$ python -q
>>> import numpy as np
>>> from numpy import linalg as LA
>>> np.set_printoptions(precision=2, suppress=True, linewidth=200)
>>> tidy = lambda a: np.round(a, 2) + 0
>>> other = np.array([[2, 4, 3, 1], [6, 0, 5, 9], [1, 6, 2, 4], [4, 6, 8, 1]])
>>> W0 = other.T @ other
>>> W0
array([[ 57,  38,  70,  64],
       [ 38,  88,  72,  34],
       [ 70,  72, 102,  64],
       [ 64,  34,  64,  99]])
>>> # symmetric
>>> w, vecs = LA.eig(W0)
>>> tidy(np.prod(w))
np.float64(97344.0)
>>> print(tidy(w))
[261.49  64.75   0.3   19.46]
>>> w, vecs = LA.eigvalsh(W0)
Traceback (most recent call last):
  File "<python-input-11>", line 1, in <module>
    w, vecs = LA.eigvalsh(W0)
    ^^^^^^^
ValueError: too many values to unpack (expected 2)
>>> w, vecs = LA.eigh(W0)
>>> tidy(vecs @ np.diag(w) @ vecs.T)
array([[ 57.,  38.,  70.,  64.],
       [ 38.,  88.,  72.,  34.],
       [ 70.,  72., 102.,  64.],
       [ 64.,  34.,  64.,  99.]])
>>> tidy(LA.eigvalsh(W0 @ W0))
array([    0.09,   378.82,  4192.28, 68378.81])
>>> (w > 1e-8).sum(), (w < -1e-8).sum()
(np.int64(4), np.int64(0))
>>> print(np.abs(vecs[:, -1]).round(6).argmax())
2
>>> tidy(LA.svd(W0, compute_uv=False))
array([261.49,  64.75,  19.46,   0.3 ])
>>> tidy(LA.eigvalsh(W0 + -1 * np.eye(4)))
array([ -0.7 ,  18.46,  63.75, 260.49])
>>> Uu, sv, Vh = LA.svd(W0)
>>> tidy(sv)
array([261.49,  64.75,  19.46,   0.3 ])
>>> other = Uu[:, :3] @ np.diag(sv[:3]) @ Vh[:3]
>>> LA.matrix_rank(W0, rtol=0.05)
np.int64(3)
>>> print(tidy(LA.norm(W0 - other, 2)), tidy(sv[3]))
0.3 0.3
>>> tidy(LA.norm(W0 - other) / LA.norm(W0))
np.float64(0.0)
>>> E = np.load("case9.npy")
>>> E
array([[1, 0, 0, 0, 0, 0],
       [0, 1, 0, 0, 0, 0],
       [0, 0, 0, 1, 0, 0],
       [0, 0, 0, 0, 0, 1],
       [0, 0, 1, 0, 0, 0],
       [0, 0, 0, 0, 1, 0]])
>>> # rows sum to 1
>>> r0 = np.array([5, -2, -1, -1, 5, 5])
>>> other = E + np.outer(r0, np.eye(6)[5])
>>> other
array([[ 1.,  0.,  0.,  0.,  0.,  5.],
       [ 0.,  1.,  0.,  0.,  0., -2.],
       [ 0.,  0.,  0.,  1.,  0., -1.],
       [ 0.,  0.,  0.,  0.,  0.,  0.],
       [ 0.,  0.,  1.,  0.,  0.,  5.],
       [ 0.,  0.,  0.,  0.,  1.,  5.]])
>>> rng = np.random.default_rng(76711)
>>> J = rng.normal(size=(17, 4)) + 10 * np.array([3, 1, 1, -3])
>>> tidy(J)
array([[ 31.4 ,   9.44,   9.45, -28.38],
       [ 29.75,  11.06,   9.42, -30.11],
       [ 30.12,   9.92,   9.48, -28.93],
       [ 31.02,   9.91,  12.3 , -29.97],
       [ 32.03,  10.53,  11.36, -30.54],
       [ 29.03,  10.19,   8.4 , -30.37],
       [ 30.69,   8.9 ,   8.63, -27.21],
       [ 31.69,  11.23,   9.6 , -28.88],
       [ 30.93,  10.07,   8.62, -30.75],
       [ 28.1 ,   9.7 ,   8.96, -30.13],
       [ 32.24,   9.9 ,   8.73, -30.27],
       [ 28.34,   8.16,   9.78, -28.61],
       [ 30.39,  13.05,   9.22, -30.56],
       [ 30.13,  11.51,  11.28, -28.97],
       [ 31.12,  11.48,   9.84, -30.54],
       [ 28.78,   9.65,  10.93, -29.79],
       [ 28.38,   9.89,  11.33, -29.96]])
>>> tidy(np.abs(J).max())
np.float64(32.24)
>>> print(LA.matrix_rank(J))
4
>>> print(np.count_nonzero(J))
68
>>> arr = np.load("arr.npy")
>>> arr
array([[ 0.29,  0.48, -3.92, -1.31,  0.67, -0.17,  2.66],
       [ 0.63,  3.43,  0.95,  2.01,  2.12,  1.8 ,  0.45],
       [ 3.42, -2.  ,  0.2 , -2.04, -0.25, -2.24, -0.07],
       [ 0.61, -2.18, -3.09,  2.75, -0.83,  1.06,  0.95],
       [ 2.94,  1.59,  1.34, -3.17,  0.65, -1.02, -0.69],
       [ 3.96,  1.99, -0.17, -0.46,  0.15, -0.48,  2.21],
       [ 3.48,  1.74,  0.71,  0.26,  0.75,  2.27, -1.88],
       [ 1.37,  0.44,  2.05, -0.82, -3.51,  2.14,  1.09],
       [-2.4 ,  2.14,  0.17, -2.65,  0.27, -1.1 , -2.51],
       [ 3.69,  0.86,  2.38,  0.81,  0.58, -1.73,  0.98],
       [-0.16, -2.24,  0.17,  0.41,  1.21, -3.63, -2.26],
       [ 0.8 ,  3.24,  1.29, -0.79, -0.39,  1.39,  3.08]])
>>> x = np.array([2, 2, 3, 1, 2, 3, 3])
>>> y = arr @ x
>>> tidy(y)
array([ -2.72,  23.97,  -6.03,  -5.29,   6.08,  16.42,  15.5 ,  11.62, -12.95,  15.96, -19.13,  23.79])
>>> tidy(LA.pinv(arr) @ arr)
array([[1., 0., 0., 0., 0., 0., 0.],
       [0., 1., 0., 0., 0., 0., 0.],
       [0., 0., 1., 0., 0., 0., 0.],
       [0., 0., 0., 1., 0., 0., 0.],
       [0., 0., 0., 0., 1., 0., 0.],
       [0., 0., 0., 0., 0., 1., 0.],
       [0., 0., 0., 0., 0., 0., 1.]])
>>> y = y + 0.02 * rng.normal(size=12)
>>> tidy(y)
array([ -2.75,  23.98,  -6.05,  -5.29,   6.08,  16.4 ,  15.55,  11.58, -12.98,  15.96, -19.15,  23.79])
>>> beta, *_ = LA.lstsq(arr, y)
>>> [round(float(LA.norm(LA.solve(arr.T @ arr + lam * np.eye(7), arr.T @ y))), 2) for lam in (0, 1, 10, 100)]
[6.34, 5.95, 5.04, 2.55]
>>> ang = np.radians(120)
>>> r_ = np.eye(7)
>>> r_[4, 4] = r_[5, 5] = np.cos(ang)
>>> r_[4, 5], r_[5, 4] = -np.sin(ang), np.sin(ang)
>>> tidy(r_)
array([[ 1.  ,  0.  ,  0.  ,  0.  ,  0.  ,  0.  ,  0.  ],
       [ 0.  ,  1.  ,  0.  ,  0.  ,  0.  ,  0.  ,  0.  ],
       [ 0.  ,  0.  ,  1.  ,  0.  ,  0.  ,  0.  ,  0.  ],
       [ 0.  ,  0.  ,  0.  ,  1.  ,  0.  ,  0.  ,  0.  ],
       [ 0.  ,  0.  ,  0.  ,  0.  , -0.5 , -0.87,  0.  ],
       [ 0.  ,  0.  ,  0.  ,  0.  ,  0.87, -0.5 ,  0.  ],
       [ 0.  ,  0.  ,  0.  ,  0.  ,  0.  ,  0.  ,  1.  ]])
>>> other = arr @ r_.T
>>> tidy(np.abs(other - arr).max(axis=0))
array([0.  , 0.  , 0.  , 0.  , 4.74, 6.49, 0.  ])
>>> other = arr + rng.integers(-2, 3, (12, 6)) @ rng.integers(-2, 3, (6, 7))
>>> print(tidy(other))
[[  3.29   5.48  -1.92   2.69   0.67   4.83  -2.34]
 [ -7.37  -3.57  -4.05  -2.99   1.12  -3.2    8.45]
 [ 11.42   5.    -3.8    4.96  -4.25   2.76 -10.07]
 [-11.39 -12.18  -4.09  -5.25   2.17  -4.94  14.95]
 [  1.94   0.59   0.34  -1.17  -4.35  -2.02  -3.69]
 [  6.96   0.99   1.83   3.54  -2.85   1.52  -0.79]
 [ 12.48   3.74  -3.29   9.26  -4.25   1.27  -8.88]
 [  8.37   5.44   0.05   9.18 -10.51   2.14  -9.91]
 [ -2.4    7.14   6.17  -3.65   4.27   1.9   -4.51]
 [  7.69   4.86   6.38  -1.19   2.58   2.27  -3.02]
 [ -5.16  -1.24   7.17  -3.59   8.21  -2.63   2.74]
 [ -6.2    3.24   1.29  -3.79  -1.39   0.39   4.08]]
>>> np.abs(other - arr).sum(axis=1)
array([24., 39., 45., 54., 14., 18., 37., 42., 21., 24., 30., 13.])
>>> print(LA.matrix_rank(other - arr, tol=1e-8))
6
>>> A = np.load("block5.npy")
>>> A
array([[ 1,  2, -1, -3, -1, -2, -3,  2],
       [ 0,  0, -1,  1, -2,  2,  0, -2],
       [ 0,  0, -1,  3,  0, -3,  2,  2],
       [ 0,  0,  0, -3,  2,  1, -3,  1],
       [ 0,  0,  0,  0, -1,  0,  0,  0],
       [ 0,  0,  0,  0,  0,  3,  1, -1],
       [ 0,  0,  0,  0,  0,  0,  1, -2],
       [ 0,  0,  0,  0,  0,  0,  0, -1]])
>>> # looks like rank 7
>>> np.abs(np.diag(LA.qr(A)[1])) > 1e-9
array([ True, False,  True,  True,  True,  True,  True,  True])
>>> LA.lstsq(A[:-1].T, A[-1])[2]
np.int32(7)
